% ipython --no-banner

In [1]: import numpy as np

In [2]: np.set_printoptions(precision=2, suppress=True, linewidth=120)

In [3]: tidy = lambda a: np.round(a, 2) + 0

In [4]: W0 = np.load("arr.npy")

In [5]: tidy(W0)
Out[5]: 
array([[ 0.97,  0.  ,  0.  ,  0.  ,  0.  ,  0.  ,  0.  ,  0.  , -0.26,  0.  ,  0.  ,  0.  ,  0.  ],
       [ 0.  ,  1.  ,  0.  ,  0.  ,  0.  ,  0.  ,  0.  ,  0.  ,  0.  ,  0.  ,  0.  ,  0.  ,  0.  ],
       [ 0.  ,  0.  ,  1.  ,  0.  ,  0.  ,  0.  ,  0.  ,  0.  ,  0.  ,  0.  ,  0.  ,  0.  ,  0.  ],
       [ 0.  ,  0.  ,  0.  ,  1.  ,  0.  ,  0.  ,  0.  ,  0.  ,  0.  ,  0.  ,  0.  ,  0.  ,  0.  ],
       [ 0.  ,  0.  ,  0.  ,  0.  ,  1.  ,  0.  ,  0.  ,  0.  ,  0.  ,  0.  ,  0.  ,  0.  ,  0.  ],
       [ 0.  ,  0.  ,  0.  ,  0.  ,  0.  ,  1.  ,  0.  ,  0.  ,  0.  ,  0.  ,  0.  ,  0.  ,  0.  ],
       [ 0.  ,  0.  ,  0.  ,  0.  ,  0.  ,  0.  ,  1.  ,  0.  ,  0.  ,  0.  ,  0.  ,  0.  ,  0.  ],
       [ 0.  ,  0.  ,  0.  ,  0.  ,  0.  ,  0.  ,  0.  ,  1.  ,  0.  ,  0.  ,  0.  ,  0.  ,  0.  ],
       [ 0.26,  0.  ,  0.  ,  0.  ,  0.  ,  0.  ,  0.  ,  0.  ,  0.97,  0.  ,  0.  ,  0.  ,  0.  ],
       [ 0.  ,  0.  ,  0.  ,  0.  ,  0.  ,  0.  ,  0.  ,  0.  ,  0.  ,  1.  ,  0.  ,  0.  ,  0.  ],
       [ 0.  ,  0.  ,  0.  ,  0.  ,  0.  ,  0.  ,  0.  ,  0.  ,  0.  ,  0.  ,  1.  ,  0.  ,  0.  ],
       [ 0.  ,  0.  ,  0.  ,  0.  ,  0.  ,  0.  ,  0.  ,  0.  ,  0.  ,  0.  ,  0.  ,  1.  ,  0.  ],
       [ 0.  ,  0.  ,  0.  ,  0.  ,  0.  ,  0.  ,  0.  ,  0.  ,  0.  ,  0.  ,  0.  ,  0.  ,  1.  ]])

In [6]: # keeps lengths

In [7]: np.allclose(W0 @ W0.T, W0.T @ W0)
Out[7]: True

In [8]: assert W0 == W0.T
ValueError: The truth value of an array with more than one element is ambiguous. Use a.any() or a.all()


In [9]: np.allclose(W0, W0.T)
Out[9]: False

In [10]: tidy(np.linalg.det(W0))
Out[10]: np.float64(1.0)

In [11]: tidy(np.abs(np.linalg.eigvals(W0)).max())
Out[11]: np.float64(1.0)

In [12]: tidy(np.sort(np.abs(np.linalg.eigvals(W0))))
Out[12]: array([1., 1., 1., 1., 1., 1., 1., 1., 1., 1., 1., 1., 1.])

In [13]: tidy(np.trace(W0))
Out[13]: np.float64(12.93)

In [14]: O, R = np.linalg.qr(W0)

In [15]: O.shape, R.shape
Out[15]: ((13, 13), (13, 13))

In [16]: np.allclose(R.T @ R, W0.T @ W0)
Out[16]: True

In [17]: tidy(abs(R[0, 0])), tidy(np.linalg.norm(W0[:, 0]))
Out[17]: (np.float64(1.0), np.float64(1.0))

In [18]: tidy(np.abs(np.diag(R)))
Out[18]: array([1., 1., 1., 1., 1., 1., 1., 1., 1., 1., 1., 1., 1.])

In [19]: other = np.array([[-4, -5], [-4, 5]])

In [20]: basis = np.array([[1, -3, -2], [1, 0, 0], [-2, -3, -2]])

In [21]: m1 = np.kron(other, basis)

In [22]: m1
Out[22]: 
array([[ -4,  12,   8,  -5,  15,  10],
       [ -4,   0,   0,  -5,   0,   0],
       [  8,  12,   8,  10,  15,  10],
       [ -4,  12,   8,   5, -15, -10],
       [ -4,   0,   0,   5,   0,   0],
       [  8,  12,   8, -10, -15, -10]])

In [23]: rank = np.linalg.matrix_rank(m1)

In [24]: rank
Out[24]: np.int64(4)

In [25]: N = np.linalg.svd(m1)[2][rank:].T

In [26]: [int(np.linalg.matrix_rank(m1[:, :j + 1])) for j in range(6)]
Out[26]: [1, 2, 2, 3, 4, 4]

In [27]: N.shape
Out[27]: (6, 2)

In [28]: np.linalg.matrix_rank(m1, rtol=0.1)
Out[28]: np.int64(4)

In [29]: np.linalg.cond(m1) > 100
Out[29]: np.True_

In [30]: tidy(np.abs(np.linalg.eigvals(m1)).max())
Out[30]: np.float64(15.76)

In [31]: np.allclose(m1 @ m1.T, m1.T @ m1)
Out[31]: False

In [32]: tidy(np.linalg.det(m1))
Out[32]: np.float64(0.0)

In [33]: np.linalg.matrix_power(m1, 2)
Out[33]: 
array([[  72,  108,   72,  -10,  -15,  -10],
       [  36, -108,  -72,   -5,   15,   10],
       [ -36,  432,  288,    5,  -60,  -40],
       [  -8,  -12,   -8,   90,  135,   90],
       [  -4,   12,    8,   45, -135,  -90],
       [   4,  -48,  -32,  -45,  540,  360]])

In [34]: m1 @ m1
Out[34]: 
array([[  72,  108,   72,  -10,  -15,  -10],
       [  36, -108,  -72,   -5,   15,   10],
       [ -36,  432,  288,    5,  -60,  -40],
       [  -8,  -12,   -8,   90,  135,   90],
       [  -4,   12,    8,   45, -135,  -90],
       [   4,  -48,  -32,  -45,  540,  360]])

In [35]: tidy(np.sort(np.abs(np.linalg.eigvals(m1))))
Out[35]: array([ 0.  ,  0.  ,  7.61,  8.92, 13.46, 15.76])

In [36]: np.linalg.determinant(m1)
AttributeError: module 'numpy.linalg' has no attribute 'determinant'


In [37]: np.abs(np.diag(np.linalg.qr(m1)[1])) > 1e-9
Out[37]: array([ True,  True, False,  True,  True, False])

In [38]: np.allclose(m1[:-1].T @ np.linalg.lstsq(m1[:-1].T, m1[-1])[0], m1[-1])
Out[38]: True

In [39]: tidy(np.trace(np.linalg.pinv(m1) @ m1))
Out[39]: np.float64(4.0)

In [40]: np.linalg.norm(m1, axis=1).argmax()
Out[40]: np.int64(2)

In [41]: tidy(np.linalg.norm(m1[2], 1)), tidy(np.linalg.norm(m1[2], np.inf))
Out[41]: (np.float64(63.0), np.float64(15.0))

In [42]: tidy(np.linalg.norm(m1, 2))
Out[42]: np.float64(36.49)

In [43]: tidy(np.linalg.norm(m1, axis=1))
Out[43]: array([23.96,  6.4 , 26.4 , 23.96,  6.4 , 26.4 ])

In [44]: m1[2] @ m1[1]
Out[44]: np.int64(-82)

In [45]: np.linalg.norm(m1, axis=2)
AxisError: axis 2 is out of bounds for array of dimension 2
